$ ipython --no-banner

In [1]: import numpy as np

In [2]: np.set_printoptions(precision=2, suppress=True, linewidth=120)

In [3]: tidy = lambda a: np.round(a, 2) + 0

In [4]: J = np.loadtxt("run19.csv", delimiter=",")

In [5]: J
Out[5]: 
array([[1., 0., 1., 0., 1., 0.],
       [1., 1., 1., 1., 1., 1.],
       [2., 2., 2., 2., 2., 2.],
       [1., 0., 1., 0., 1., 0.],
       [1., 1., 1., 1., 1., 1.],
       [2., 2., 2., 2., 2., 2.]])

In [6]: # column 2 repeats column 0

In [7]: left, s, vt = np.linalg.svd(J)

In [8]: evecs = vt[:(s > 1e-8).sum()]

In [9]: rng = np.random.default_rng(819)

In [10]: vec = J[2] + 4 * J[1] + rng.integers(2) * np.eye(6)[5]

In [11]: vec
Out[11]: array([6., 6., 6., 6., 6., 7.])

In [12]: tidy(np.linalg.norm(vec - evecs.T @ evecs @ vec))
Out[12]: np.float64(0.82)

In [13]: np.allclose(evecs.T @ evecs @ vec, vec)
Out[13]: False

In [14]: np.linalg.matrix_rank(np.vstack([J, vec]))
Out[14]: np.int64(3)

In [15]: left, s, vt = np.linalg.svd(J, full_matrices=False)

In [16]: tidy(left.T @ J @ vt.T)
Out[16]: 
array([[7.95, 0.  , 0.  , 0.  , 0.  , 0.  ],
       [0.  , 1.69, 0.  , 0.  , 0.  , 0.  ],
       [0.  , 0.  , 0.  , 0.  , 0.  , 0.  ],
       [0.  , 0.  , 0.  , 0.  , 0.  , 0.  ],
       [0.  , 0.  , 0.  , 0.  , 0.  , 0.  ],
       [0.  , 0.  , 0.  , 0.  , 0.  , 0.  ]])

In [17]: tidy(np.abs(vt[0]))
Out[17]: array([0.43, 0.39, 0.43, 0.39, 0.43, 0.39])

In [18]: (s > 1e-8).sum()
Out[18]: np.int64(2)

In [19]: tidy(np.sqrt((s ** 2).sum())), tidy(np.linalg.norm(J))
Out[19]: (np.float64(8.12), np.float64(8.12))

In [20]: tidy(left.T @ left)
Out[20]: 
array([[1., 0., 0., 0., 0., 0.],
       [0., 1., 0., 0., 0., 0.],
       [0., 0., 1., 0., 0., 0.],
       [0., 0., 0., 1., 0., 0.],
       [0., 0., 0., 0., 1., 0.],
       [0., 0., 0., 0., 0., 1.]])
